$ python -q
>>> import numpy as np
>>> np.set_printoptions(suppress=True, linewidth=140)
>>> rd = lambda a: np.round(a, 1) + 0
>>> rng = np.random.default_rng(8483)
>>> X = rng.normal(size=(11, 3)) + 3 * np.array([4, 3, 4])
>>> rd(X)
array([[11. ,  9.5, 13.4],
       [ 9.5,  8.1, 12. ],
       [13.1,  8.6, 12.1],
       [11.8, 10.6, 11.5],
       [13.2,  9.4, 12.3],
       [11.1,  9.1, 12.4],
       [10.4,  7.8, 14.3],
       [12. , 10.3, 10.9],
       [12.1,  7.1, 11.3],
       [10.9,  9.6, 13. ],
       [10.6,  8.4, 12. ]])
>>> other = X + rng.integers(-2, 3, (11, 1)) @ rng.integers(-2, 3, (1, 3))
>>> rd(other)
array([[11. ,  9.5, 13.4],
       [ 7.5, 12.1, 14. ],
       [14.1,  6.6, 11.1],
       [10.8, 12.6, 12.5],
       [13.2,  9.4, 12.3],
       [10.1, 11.1, 13.4],
       [ 8.4, 11.8, 16.3],
       [10. , 14.3, 12.9],
       [13.1,  5.1, 10.3],
       [12.9,  5.6, 11. ],
       [11.6,  6.4, 11. ]])
>>> np.linalg.matrix_rank(other - X, tol=1e-8)
np.int64(1)
>>> Xc = X - X.mean(axis=0)
>>> Uu, sv, VT = np.linalg.svd(Xc, full_matrices=False)
>>> rd(np.abs(VT[-1]))
array([0.5, 0. , 0.8])
>>> np.linalg.matrix_rank(Xc)
np.int64(3)
>>> np.searchsorted(np.cumsum(sv ** 2) / (sv ** 2).sum(), 0.9) + 1
np.int64(3)
>>> np.abs(Uu[:, 0]).argmax()
np.int64(6)
>>> t = np.radians(45)
>>> r_ = np.eye(3)
>>> r_[0, 0] = r_[2, 2] = np.cos(t)
>>> r_[0, 2], r_[2, 0] = -np.sin(t), np.sin(t)
>>> rd(r_)
array([[ 0.7,  0. , -0.7],
       [ 0. ,  1. ,  0. ],
       [ 0.7,  0. ,  0.7]])
>>> other = X @ r_.T
>>> print(rd(np.linalg.det(r_)), rd(np.trace(r_)))
1.0 2.4
>>> rd(np.linalg.svd(X, compute_uv=False)), rd(np.linalg.svd(other, compute_uv=False))
(array([63.2,  4. ,  3. ]), array([63.2,  4. ,  3. ]))
>>> rd(np.abs(other - X).max(axis=0))
array([13.2,  0. ,  5.7])
>>> np.allclose(X @ X.T, other @ other.T)
True
>>> Xc = X - X.mean(axis=0)
>>> evecs = np.linalg.svd(Xc)[2][:1]
>>> other = Xc - Xc @ evecs.T @ evecs
>>> rd(other.std(axis=0))
array([0.6, 0.8, 0.7])
>>> rd(np.cov(Xc @ evecs.T, rowvar=False))
np.float64(1.7)
>>> rd(np.linalg.norm(other) / np.linalg.norm(Xc))
np.float64(0.7)
>>> np.linalg.norm(other, axis=1).round(6).argmax()
np.int64(8)
>>> Uu, sv, VT = np.linalg.svd(X)
>>> np.argmax(sv[:-1] / (sv[1:] + 1e-6)) + 1
np.int64(1)
>>> rd(sv)
array([63.2,  4. ,  3. ])
>>> other = Uu[:, :1] @ np.diag(sv[:1]) @ VT[:1]
>>> print(rd(np.linalg.norm(X - other) / np.linalg.norm(X)))
0.1
>>> data = np.load("arr.npy")
>>> data
array([[ 13. ,   6.8,   8.6],
       [  5.9,   2.4,   3.2],
       [ -5.5,   1.6,   6.7],
       [  4.3,   2.8,  -2.8],
       [  3.6,  -0.2,   9.4],
       [ -2.5,  -4.5,   2.2],
       [  4.3,   0.2,  -6.4],
       [ -1. ,  -4. ,  -4.9],
       [  9.4,   6.5,  -0.9],
       [  1.6,   1.2,   1.5],
       [ -3.1,   6.3,   1.9],
       [ -0.4, -11. ,   2.2]])
>>> D = np.linalg.norm(data[:, None] - data[None], axis=-1)
>>> rd(np.linalg.norm(data - data.mean(axis=0), axis=1))
array([14. ,  4.1,  9.4,  5.3,  7.8,  7.2,  8.3,  8.8,  9.4,  1. ,  7.9, 12. ])
>>> D.mean(axis=1).argmax()
np.int64(0)
>>> rd(np.linalg.norm(data, axis=1))
array([17. ,  7.1,  8.8,  5.8, 10.1,  5.6,  7.7,  6.4, 11.5,  2.5,  7.3, 11.2])
>>> (D + 1e9 * np.eye(12)).round(6).argmin(axis=1)
array([ 1,  9, 10,  6,  1, 11,  3,  6,  3,  1,  9,  5])
>>> np.linalg.matrix_rank(D ** 2)
np.int64(5)
>>> vec = np.array([0, -1, -3])
>>> target = data @ vec
>>> rd(np.linalg.solve(data.T @ data, data.T @ target))
array([ 0., -1., -3.])
>>> rd(np.linalg.lstsq(data, target)[0])
array([ 0., -1., -3.])
>>> rd(target)
array([-32.6, -12. , -21.7,   5.6, -28. ,  -2.1,  19. ,  18.7,  -3.8,  -5.7, -12. ,   4.4])
>>> try:
...     np.linalg.solve(data, target)
... except np.linalg.LinAlgError as e:
...     print(repr(e))
... 
LinAlgError('Last 2 dimensions of the array must be square')
>>> target = target + 0.3 * rng.normal(size=12)
>>> rd(target)
array([-32.7, -11.8, -22. ,   5.5, -27.8,  -1.9,  19. ,  18.7,  -3.6,  -5.3, -12.7,   4.1])
>>> coef, *_ = np.linalg.lstsq(data, target)
>>> [round(float(np.linalg.norm(np.linalg.solve(data.T @ data + lam * np.eye(3), data.T @ target))), 2) for lam in (0, 1, 10, 100)]
[3.17, 3.16, 3.07, 2.4]
>>> rd(np.linalg.norm(target - data @ coef))
np.float64(0.9)
>>> Xc = (data - data.mean(axis=0)) / data.std(axis=0)
>>> Xc.std(axis=0)
array([1., 1., 1.])
>>> coef = np.linalg.lstsq(np.delete(Xc, 0, axis=1), Xc[:, 0])[0]
>>> rd(coef)
array([0.5, 0. ])
>>> rd(1 - np.var(Xc[:, 0] - np.delete(Xc, 0, axis=1) @ coef))
np.float64(0.2)
>>> Xc = data - data.mean(axis=0)
>>> evecs = np.linalg.svd(Xc)[2][:1]
>>> other = Xc - Xc @ evecs.T @ evecs
>>> rd(other.std(axis=0))
array([2.7, 2.7, 4.5])
>>> rd(np.cov(Xc @ evecs.T, rowvar=False))
np.float64(42.7)
>>> rd((Xc @ evecs.T).std(axis=0))
array([6.3])
>>> J = np.loadtxt("dump.csv", delimiter=",")
>>> J
array([[2., 1., 0.],
       [0., 2., 1.],
       [0., 0., 2.]])
>>> print(np.allclose(J, J.T))
False
>>> rd(np.sort(np.abs(np.linalg.eigvals(J))))
array([2., 2., 2.])
>>> J @ J
array([[4., 4., 1.],
       [0., 4., 4.],
       [0., 0., 4.]])
>>> assert J == J.T
Traceback (most recent call last):
  File "<python-input-72>", line 1, in <module>
    assert J == J.T
           ^^^^^^^^
ValueError: The truth value of an array with more than one element is ambiguous. Use a.any() or a.all()
>>> np.allclose(J @ J.T, J.T @ J)
False
>>> (J + J.T) / 2
array([[2. , 0.5, 0. ],
       [0.5, 2. , 0.5],
       [0. , 0.5, 2. ]])
>>> rd(np.linalg.det(2 * J)), rd(np.linalg.det(J))
(np.float64(64.0), np.float64(8.0))
>>> rd(np.linalg.det(J.T))
np.float64(8.0)
>>> rd(np.linalg.det(J[::-1]))
np.float64(-8.0)
>>> np.einsum("ij,ji->", J, J)
np.float64(12.0)
>>> print(np.kron(np.eye(2, dtype=int), J))
[[2. 1. 0. 0. 0. 0.]
 [0. 2. 1. 0. 0. 0.]
 [0. 0. 2. 0. 0. 0.]
 [0. 0. 0. 2. 1. 0.]
 [0. 0. 0. 0. 2. 1.]
 [0. 0. 0. 0. 0. 2.]]
>>> np.poly(J)
array([ 1., -6., 12., -8.])
>>> blk = np.stack([J, 4 * J, J[::-1]])
>>> print(blk.sum(axis=0))
[[10.  5.  2.]
 [ 0. 12.  6.]
 [ 2.  1. 10.]]
>>> print(rd(np.linalg.norm(blk, axis=(1, 2))))
[ 3.7 15.   3.7]
>>> np.einsum("bij,cij->bc", blk, blk)
array([[ 14.,  56.,   5.],
       [ 56., 224.,  20.],
       [  5.,  20.,  14.]])
>>> arr = np.load("test16.npy")
>>> arr
array([[ 6,  3,  6],
       [-2, -1, -2],
       [ 0,  0,  0],
       [ 0,  0,  0]])
>>> # rows 2 and 3 are equal
>>> Uu, sv, VT = np.linalg.svd(arr)
>>> evecs = VT[:(sv > 1e-8).sum()]
>>> vec = arr[3] + -1 * arr[2] + rng.integers(2) * np.eye(3)[1]
>>> vec
array([0., 0., 0.])
>>> np.allclose(evecs.T @ evecs @ vec, vec)
True
>>> np.linalg.matrix_rank(np.vstack([arr, vec]))
np.int64(1)
>>> rd(np.trace(np.linalg.pinv(arr) @ arr))
np.float64(1.0)
>>> try:
...     np.linalg.inv(arr)
... except np.linalg.LinAlgError as e:
...     print(repr(e))
... 
LinAlgError('Last 2 dimensions of the array must be square')
>>> np.allclose(arr[:-1].T @ np.linalg.lstsq(arr[:-1].T, arr[-1])[0], arr[-1])
True
>>> np.abs(np.diag(np.linalg.qr(arr)[1])) > 1e-9
array([ True, False, False])
>>> print(rd(arr @ np.linalg.pinv(arr) @ arr))
[[ 6.  3.  6.]
 [-2. -1. -2.]
 [ 0.  0.  0.]
 [ 0.  0.  0.]]
>>> t = np.radians(72)
>>> r_ = np.eye(3)
>>> r_[2, 2] = r_[1, 1] = np.cos(t)
>>> r_[2, 1], r_[1, 2] = -np.sin(t), np.sin(t)
>>> print(rd(r_))
[[ 1.   0.   0. ]
 [ 0.   0.3  1. ]
 [ 0.  -1.   0.3]]
>>> other = arr @ r_.T
>>> np.allclose(np.linalg.norm(arr, axis=1), np.linalg.norm(other, axis=1))
True
>>> np.allclose(arr @ arr.T, other @ other.T)
True
>>> rd(np.linalg.svd(arr, compute_uv=False)), rd(np.linalg.svd(other, compute_uv=False))
(array([9.5, 0. , 0. ]), array([9.5, 0. , 0. ]))
